$ ipython --no-banner

In [1]: import numpy as np

In [2]: np.set_printoptions(suppress=True, linewidth=140)

In [3]: Y = np.array([[1, 3, 3, -3, -1, 0, 0, 1, -1, 2, -2],
   ...:     [-3, -1, -1, 2, 1, 0, 3, 3, 0, 0, -2],
   ...:     [2, 1, 3, -2, 1, -1, -1, 3, -1, 0, 2],
   ...:     [-3, 2, 3, 2, 2, 1, 2, 0, -3, 0, -2],
   ...:     [0, -1, 0, 1, 1, 1, 3, 2, 1, 0, -1],
   ...:     [-1, 2, -2, 3, 1, -3, 2, 0, 2, -2, 0],
   ...:     [0, -3, 2, 2, -2, -2, 1, 1, 3, -2, 1],
   ...:     [3, 2, -3, 2, 1, -2, -2, -1, 3, 3, -3],
   ...:     [0, -1, -2, 2, 1, 2, -2, 1, 1, -2, 0],
   ...:     [0, -3, 1, 1, 2, 0, -1, 3, -1, 3, 1],
   ...:     [-3, -1, 1, 0, 3, -2, -1, 1, 0, 3, -3]])

In [4]: A = np.triu(Y)

In [5]: A
Out[5]: 
array([[ 1,  3,  3, -3, -1,  0,  0,  1, -1,  2, -2],
       [ 0, -1, -1,  2,  1,  0,  3,  3,  0,  0, -2],
       [ 0,  0,  3, -2,  1, -1, -1,  3, -1,  0,  2],
       [ 0,  0,  0,  2,  2,  1,  2,  0, -3,  0, -2],
       [ 0,  0,  0,  0,  1,  1,  3,  2,  1,  0, -1],
       [ 0,  0,  0,  0,  0, -3,  2,  0,  2, -2,  0],
       [ 0,  0,  0,  0,  0,  0,  1,  1,  3, -2,  1],
       [ 0,  0,  0,  0,  0,  0,  0, -1,  3,  3, -3],
       [ 0,  0,  0,  0,  0,  0,  0,  0,  1, -2,  0],
       [ 0,  0,  0,  0,  0,  0,  0,  0,  0,  3,  1],
       [ 0,  0,  0,  0,  0,  0,  0,  0,  0,  0, -3]])

In [6]: Uu, sv, Vt = np.linalg.svd(A)

In [7]: np.argmax(sv[:-1] / (sv[1:] + 1e-6)) + 1
Out[7]: np.int64(9)

In [8]: sv.round(1) + 0
Out[8]: array([7.9, 7.3, 6.4, 6.1, 4.1, 2.8, 2.5, 1.8, 0.8, 0.1, 0. ])

In [9]: Y = Uu[:, :9] @ np.diag(sv[:9]) @ Vt[:9]

In [10]: np.linalg.matrix_rank(A, rtol=0.05)
Out[10]: np.int64(9)

In [11]: np.round(np.abs(A - Y).max(), 1)
Out[11]: np.float64(0.0)
